% ipython --no-banner

In [1]: import numpy as np

In [2]: from numpy import linalg as LA

In [3]: np.set_printoptions(suppress=True, linewidth=160)

In [4]: def rnd(a):
   ...:     return np.round(a, 4) + 0
   ...: 

In [5]: K = np.load("x.npy")

In [6]: K
Out[6]: 
array([[4, 8, 6, 6, 1, 6, 7],
       [8, 4, 8, 6, 6, 1, 6],
       [6, 8, 4, 8, 6, 6, 1],
       [6, 6, 8, 4, 8, 6, 6],
       [1, 6, 6, 8, 4, 8, 6],
       [6, 1, 6, 6, 8, 4, 8],
       [7, 6, 1, 6, 6, 8, 4]])

In [7]: # symmetric, so the eigenvalues are real

In [8]: x0 = np.array([-1, -3, -1, -2, -3, -1, -3])

In [9]: rhs = K @ x0

In [10]: c, lr = np.zeros(7), 1 / LA.norm(K, 2) ** 2

In [11]: for i in range(200):
    ...:     c -= lr * K.T @ (K @ c - rhs)
    ...:     if i % 50 == 0: print(i, round(LA.norm(K @ c - rhs), 4))
    ...: 
0 2.2256
50 0.8612
100 0.4492
150 0.2907

In [12]: rnd(LA.cond(K))
Out[12]: np.float64(555.0362)

In [13]: rnd(c)
Out[13]: array([-1.8253, -1.8321, -1.952 , -2.0323, -2.0471, -2.1466, -2.1602])

In [14]: r0, v = K[2], K[3]

In [15]: r0 @ v
Out[15]: np.int64(238)

In [16]: r0 @ r0
Out[16]: np.int64(253)

In [17]: pr = (r0 @ v) / (r0 @ r0) * r0

In [18]: LA.matrix_rank(np.outer(r0, v))
Out[18]: np.int64(1)

In [19]: np.outer(r0, v)
Out[19]: 
array([[36, 36, 48, 24, 48, 36, 36],
       [48, 48, 64, 32, 64, 48, 48],
       [24, 24, 32, 16, 32, 24, 24],
       [48, 48, 64, 32, 64, 48, 48],
       [36, 36, 48, 24, 48, 36, 36],
       [36, 36, 48, 24, 48, 36, 36],
       [ 6,  6,  8,  4,  8,  6,  6]])
